$ ipython --no-banner

In [1]: import numpy as np

In [2]: import numpy.linalg as la

In [3]: np.set_printoptions(precision=2, suppress=True, linewidth=160, floatmode="fixed")

In [4]: arr = np.array([[-9, -6, -5, -6, 8, -7, 8],
   ...:     [3, 7, -9, 1, 2, 8, -5],
   ...:     [6, -3, -8, 0, -7, 3, -3],
   ...:     [-6, -5, 8, 2, 7, 9, 3],
   ...:     [9, 3, 0, 3, -9, 3, 0],
   ...:     [6, -3, 0, 6, -6, -3, -7],
   ...:     [-6, 3, 1, 1, -8, -2, 0]])

In [5]: arr
Out[5]: 
array([[-9, -6, -5, -6,  8, -7,  8],
       [ 3,  7, -9,  1,  2,  8, -5],
       [ 6, -3, -8,  0, -7,  3, -3],
       [-6, -5,  8,  2,  7,  9,  3],
       [ 9,  3,  0,  3, -9,  3,  0],
       [ 6, -3,  0,  6, -6, -3, -7],
       [-6,  3,  1,  1, -8, -2,  0]])

In [6]: rng = np.random.default_rng(53505)

In [7]: idx = rng.permutation(7)

In [8]: other = arr[:, idx] * rng.choice([-1, 1], 7)

In [9]: other
Out[9]: 
array([[ 8,  5, -6,  8, -7,  6,  9],
       [-5,  9,  1,  2,  8, -7, -3],
       [-3,  8,  0, -7,  3,  3, -6],
       [ 3, -8,  2,  7,  9,  5,  6],
       [ 0,  0,  3, -9,  3, -3, -9],
       [-7,  0,  6, -6, -3,  3, -6],
       [ 0, -1,  1, -8, -2, -3,  6]])

In [10]: U, _, Vh = la.svd(arr.T @ other)

In [11]: idx
Out[11]: array([6, 2, 3, 4, 5, 1, 0])

In [12]: x0 = np.array([-3, -2, -8, -4, -7, 4, -8])

In [13]: y = arr @ x0

In [14]: y
Out[14]: array([-45, 103, 137, -81,  30,  50,  48])

In [15]: np.round(la.solve(arr.T, arr[0]), 2) + 0
Out[15]: array([1.00, 0.00, 0.00, 0.00, 0.00, 0.00, 0.00])

In [16]: np.round(la.solve(arr, arr[:, 0]), 2) + 0
Out[16]: array([1.00, 0.00, 0.00, 0.00, 0.00, 0.00, 0.00])

In [17]: la.solve(arr, 4 * y)
Out[17]: array([-12.00,  -8.00, -32.00, -16.00, -28.00,  16.00, -32.00])

In [18]: la.solve(arr, y)
Out[18]: array([-3.00, -2.00, -8.00, -4.00, -7.00,  4.00, -8.00])

In [19]: np.count_nonzero(arr)
Out[19]: np.int64(44)

In [20]: arr.shape
Out[20]: (7, 7)

In [21]: np.unravel_index(np.abs(arr).argmax(), arr.shape)
Out[21]: (np.int64(0), np.int64(0))

In [22]: la.svd(arr, compute_uv=False)
Out[22]: array([27.48, 16.43, 15.49, 10.72,  8.30,  7.50,  2.40])

In [23]: arr.sum(axis=0)
Out[23]: array([  3,  -4, -13,   7, -13,  11,  -4])

In [24]: arr.mean(axis=0)
Out[24]: array([ 0.43, -0.57, -1.86,  1.00, -1.86,  1.57, -0.57])

In [25]: def softmax(z):
    ...:     e = np.exp(z - z.max(axis=-1, keepdims=True))
    ...:     return e / e.sum(axis=-1, keepdims=True)
    ...: 

In [26]: np.round(softmax(arr[1] + -2), 2) + 0
Out[26]: array([0.00, 0.27, 0.00, 0.00, 0.00, 0.73, 0.00])

In [27]: np.round(softmax(arr[1]), 2) + 0
Out[27]: array([0.00, 0.27, 0.00, 0.00, 0.00, 0.73, 0.00])

In [28]: S = arr @ arr.T / np.sqrt(7)

In [29]: np.round(softmax(S), 2) + 0
Out[29]: 
array([[1.00, 0.00, 0.00, 0.00, 0.00, 0.00, 0.00],
       [0.00, 1.00, 0.00, 0.00, 0.00, 0.00, 0.00],
       [0.00, 0.00, 1.00, 0.00, 0.00, 0.00, 0.00],
       [0.00, 0.00, 0.00, 1.00, 0.00, 0.00, 0.00],
       [0.00, 0.00, 0.00, 0.00, 1.00, 0.00, 0.00],
       [0.00, 0.00, 0.00, 0.00, 0.00, 1.00, 0.00],
       [0.00, 0.00, 0.00, 0.00, 0.00, 0.00, 1.00]])

In [30]: softmax(S)[1] @ arr
Out[30]: array([ 3.00,  7.00, -9.00,  1.00,  2.00,  8.00, -5.00])

In [31]: other = arr + rng.integers(-2, 3, (7, 6)) @ rng.integers(-2, 3, (6, 7))

In [32]: other
Out[32]: 
array([[ -9,  -7,   0, -12,   6,  -3,   8],
       [  6,   2, -11,   4,   6,   7,  -7],
       [ 12,  -8,  -8,   0,  -3,   7,  -7],
       [ -6,  -8,   4,   2,  13,   7,   3],
       [  8,   3,   2,   0,  -9,   4,   6],
       [ 12,  -5,  -1,   4,   0,   3,  -9],
       [ -2,   7,  11,  -7, -10,  10,   8]])

In [33]: la.matrix_rank(other - arr, tol=1e-8)
Out[33]: np.int64(6)

In [34]: np.abs(other - arr).sum(axis=1)
Out[34]: array([18, 20, 23, 15, 13, 25, 48])

In [35]: other - arr
Out[35]: 
array([[ 0, -1,  5, -6, -2,  4,  0],
       [ 3, -5, -2,  3,  4, -1, -2],
       [ 6, -5,  0,  0,  4,  4, -4],
       [ 0, -3, -4,  0,  6, -2,  0],
       [-1,  0,  2, -3,  0,  1,  6],
       [ 6, -2, -1, -2,  6,  6, -2],
       [ 4,  4, 10, -8, -2, 12,  8]])

In [36]: M = np.load("layer0.npy")

In [37]: M
Out[37]: 
array([[ 1,  1,  1,  1, -1, -1, -1, -1],
       [ 1,  1, -1, -1, -1, -1,  1,  1],
       [ 1, -1,  1, -1,  1, -1,  1, -1]])

In [38]: other = M / la.norm(M, axis=1, keepdims=True)

In [39]: G = other @ other.T

In [40]: (np.abs(G) > 0.9).astype(int)
Out[40]: 
array([[1, 0, 0],
       [0, 1, 0],
       [0, 0, 1]])

In [41]: la.norm(other, axis=1)
Out[41]: array([1.00, 1.00, 1.00])

In [42]: G[0].round(2) + 0
Out[42]: array([1.00, 0.00, 0.00])

In [43]: np.argwhere(np.triu(np.abs(G) > 0.95, 1))
Out[43]: array([], shape=(0, 2), dtype=int64)

In [44]: other = M + rng.integers(-2, 3, (3, 1)) @ rng.integers(-2, 3, (1, 8))

In [45]: other
Out[45]: 
array([[ 2,  3,  1,  3,  1,  1, -1, -1],
       [ 1,  1, -1, -1, -1, -1,  1,  1],
       [-1, -5,  1, -5, -3, -5,  1, -1]])

In [46]: np.round(la.svd(other - M, compute_uv=False), 2) + 0
Out[46]: array([9.22, 0.00, 0.00])

In [47]: la.matrix_rank(other - M, tol=1e-8)
Out[47]: np.int64(1)

In [48]: np.abs(other - M).sum(axis=1)
Out[48]: array([ 9,  0, 18])

In [49]: other = M / np.sqrt((M ** 2).mean(axis=1, keepdims=True))

In [50]: la.norm(other, axis=1)
Out[50]: array([2.83, 2.83, 2.83])

In [51]: la.matrix_rank(M - M.mean(axis=1, keepdims=True))
Out[51]: np.int64(3)

In [52]: x0 = np.array([-5, -9, -5, -5, 0, -8, 4, 9])

In [53]: (M @ x0).argmax()
Out[53]: np.int64(1)

In [54]: (M * x0).sum(axis=1)
Out[54]: array([-29,  17,   7])

In [55]: M @ x0
Out[55]: array([-29,  17,   7])

In [56]: M @ np.ones(8)
Out[56]: array([0.00, 0.00, 0.00])

In [57]: m1 = np.load("w.npy")

In [58]: m1
Out[58]: 
array([[ 5.01, -0.60,  1.50,  1.10],
       [-1.31,  1.40,  1.50, -0.20],
       [ 4.29,  1.40, -1.20,  1.00],
       [-2.51, -2.00, -2.20, -0.50],
       [ 5.39,  1.10,  0.80,  1.10],
       [-3.97, -0.70,  0.20, -0.90],
       [-1.07,  0.50, -0.60, -0.10],
       [-0.22, -0.60,  0.30, -0.20],
       [-2.34,  0.70,  0.70, -0.40],
       [ 4.81,  0.20, -1.90,  0.90],
       [-1.87, -1.50, -1.80, -0.30],
       [-1.96, -1.10,  1.80, -0.40],
       [-3.75,  1.40,  0.50, -0.70],
       [-7.05,  2.00,  1.20, -1.50]])

In [59]: Z = m1[[7, 10]].astype(float)

In [60]: for _ in range(4):
    ...:     idx = la.norm(m1[:, None] - Z, axis=-1).argmin(axis=1)
    ...:     Z = np.array([m1[idx == j].mean(axis=0) for j in range(2)])
    ...: 

In [61]: idx
Out[61]: array([0, 1, 0, 1, 0, 1, 1, 1, 1, 0, 1, 1, 1, 1])

In [62]: np.abs(Z[1] - Z[0]).argmax()
Out[62]: np.int64(0)

In [63]: np.bincount(idx)
Out[63]: array([ 4, 10])
